% python3 -q
>>> import numpy as np
>>> from numpy import linalg as LA
>>> np.set_printoptions(precision=3, suppress=True, linewidth=140)
>>> def rnd(a):
...     return np.round(a, 3) + 0
... 
>>> feats = np.loadtxt("layer1.csv", delimiter=",")
>>> print(feats)
[[ 2.8  1.2 16. ]
 [ 1.5  0.3 11. ]
 [-0.9  1.4  1. ]
 [ 0.6  2.8 -1. ]]
>>> # column 2 is much longer than the rest
>>> B = np.c_[feats[:, :2] @ np.array([[-2, -2], [-6, 5]]), np.array([-7, 7, -8, -2])]
>>> print(rnd(B))
[[-12.8   0.4  -7. ]
 [ -4.8  -1.5   7. ]
 [ -6.6   8.8  -8. ]
 [-18.   12.8  -2. ]]
>>> print(rnd(LA.lstsq(feats, B[:, 0])[0]))
[-2. -6.  0.]
>>> print(LA.matrix_rank(B))
3
>>> P = feats @ LA.solve(feats.T @ feats, feats.T)
>>> print(np.allclose(P @ P, P))
True
>>> print(rnd(P))
[[ 0.72   0.425 -0.084  0.116]
 [ 0.425  0.354  0.128 -0.177]
 [-0.084  0.128  0.975  0.035]
 [ 0.116 -0.177  0.035  0.952]]
>>> print(rnd(np.diag(P)))
[0.72  0.354 0.975 0.952]
>>> print(LA.matrix_rank(np.eye(4) - P))
1
>>> print(rnd((np.eye(4) - P) @ feats))
[[0. 0. 0.]
 [0. 0. 0.]
 [0. 0. 0.]
 [0. 0. 0.]]
>>> print(rnd(LA.eigvalsh(P)))
[0. 1. 1. 1.]
>>> print(rnd(P @ feats[:, 0]))
[ 2.8  1.5 -0.9  0.6]
>>> print(rnd(np.trace(P)))
3.0
>>> E = np.load("run10.npy")
>>> print(E)
[[2. 0. 0. 0.]
 [0. 0. 1. 5.]
 [0. 2. 2. 5.]
 [0. 1. 4. 0.]]
>>> O, V = LA.qr(E[:, :3])[0], LA.qr(E[:, 3:])[0]
>>> s = LA.svd(O.T @ V, compute_uv=False)
>>> print(rnd(s))
[0.634]
>>> print((s > 0.9).sum())
0
>>> print(rnd(np.degrees(np.arccos(s.clip(0, 1)))))
[50.626]
>>> rng = np.random.default_rng(569966)
>>> z = rng.permutation(4)
>>> B = E[:, z] * rng.choice([-1, 1], 4)
>>> print(B)
[[-2.  0.  0.  0.]
 [-0.  5.  1.  0.]
 [-0.  5.  2.  2.]
 [-0.  0.  4.  1.]]
>>> U, _, VT = LA.svd(E.T @ B)
>>> print(z)
[0 3 2 1]
>>> print(rnd(LA.lstsq(E, B)[0]))
[[-1.  0.  0.  0.]
 [ 0.  0.  0.  1.]
 [ 0.  0.  1.  0.]
 [ 0.  1.  0.  0.]]
>>> print(rnd(U @ VT))
[[-1.  0.  0.  0.]
 [ 0.  0.  0.  1.]
 [ 0.  0.  1.  0.]
 [ 0.  1.  0.  0.]]
>>> O, Rm = LA.qr(B)
>>> print(rnd(np.trace(O @ O.T)))
4.0
>>> print(rnd(O))
[[ 1.     0.     0.     0.   ]
 [ 0.    -0.707  0.123  0.696]
 [ 0.    -0.707 -0.123 -0.696]
 [ 0.     0.    -0.985  0.174]]
>>> print(rnd(O.T @ O))
[[1. 0. 0. 0.]
 [0. 1. 0. 0.]
 [0. 0. 1. 0.]
 [0. 0. 0. 1.]]
>>> print(rnd(O @ Rm))
[[-2.  0.  0.  0.]
 [ 0.  5.  1.  0.]
 [ 0.  5.  2.  2.]
 [ 0.  0.  4.  1.]]
>>> A = np.loadtxt("w.csv", delimiter=",")
>>> print(A)
[[-4.09   7.8   -3.72 ]
 [-5.286 -6.343 20.569]
 [-6.114 -5.656 21.093]
 [-5.059  8.513 -4.094]
 [-3.177  8.003 -4.995]
 [-5.92  -6.382 22.022]
 [-4.437 -5.699 20.404]
 [-3.496  7.4   -3.981]
 [-5.136 -4.971 21.298]
 [-4.037 -6.105 20.68 ]
 [-2.961 -7.609 21.276]
 [-5.427 -5.333 20.976]
 [-6.374 -7.61  20.822]
 [-4.349 -4.398 22.579]
 [-4.931 -7.212 19.341]
 [-3.173 -6.044 20.123]
 [-3.96   6.579 -2.841]
 [-3.836  9.366 -3.656]
 [-2.093  7.986 -3.485]
 [-3.958  8.464 -4.022]
 [-4.883 -6.374 20.049]
 [-5.692 -6.875 19.339]
 [-2.847  8.06  -2.748]]
>>> P = A @ LA.solve(A.T @ A, A.T)
>>> print(rnd(P @ A[:, 2]))
[-3.72  20.569 21.093 -4.094 -4.995 22.022 20.404 -3.981 21.298 20.68  21.276 20.976 20.822 22.579 19.341 20.123 -2.841 -3.656 -3.485
 -4.022 20.049 19.339 -2.748]
>>> print(LA.matrix_rank(np.eye(23) - P))
20
>>> B = np.c_[A[:, :1] @ np.array([[3]]), np.array([1, 2, 3, 2, 1, 0, 1, 1, 2, 1, 3, 0, 0, 2, 1, 3, 3, 1, 1, 1, 3, 2, 1])]
>>> print(rnd(B))
[[-12.27    1.   ]
 [-15.858   2.   ]
 [-18.342   3.   ]
 [-15.177   2.   ]
 [ -9.531   1.   ]
 [-17.76    0.   ]
 [-13.311   1.   ]
 [-10.488   1.   ]
 [-15.408   2.   ]
 [-12.111   1.   ]
 [ -8.883   3.   ]
 [-16.281   0.   ]
 [-19.122   0.   ]
 [-13.047   2.   ]
 [-14.793   1.   ]
 [ -9.519   3.   ]
 [-11.88    3.   ]
 [-11.508   1.   ]
 [ -6.279   1.   ]
 [-11.874   1.   ]
 [-14.649   3.   ]
 [-17.076   2.   ]
 [ -8.541   1.   ]]
>>> print(rnd(LA.norm(B - A @ LA.lstsq(A, B)[0], axis=0)))
[0.    4.834]
>>> print(LA.matrix_rank(B))
2
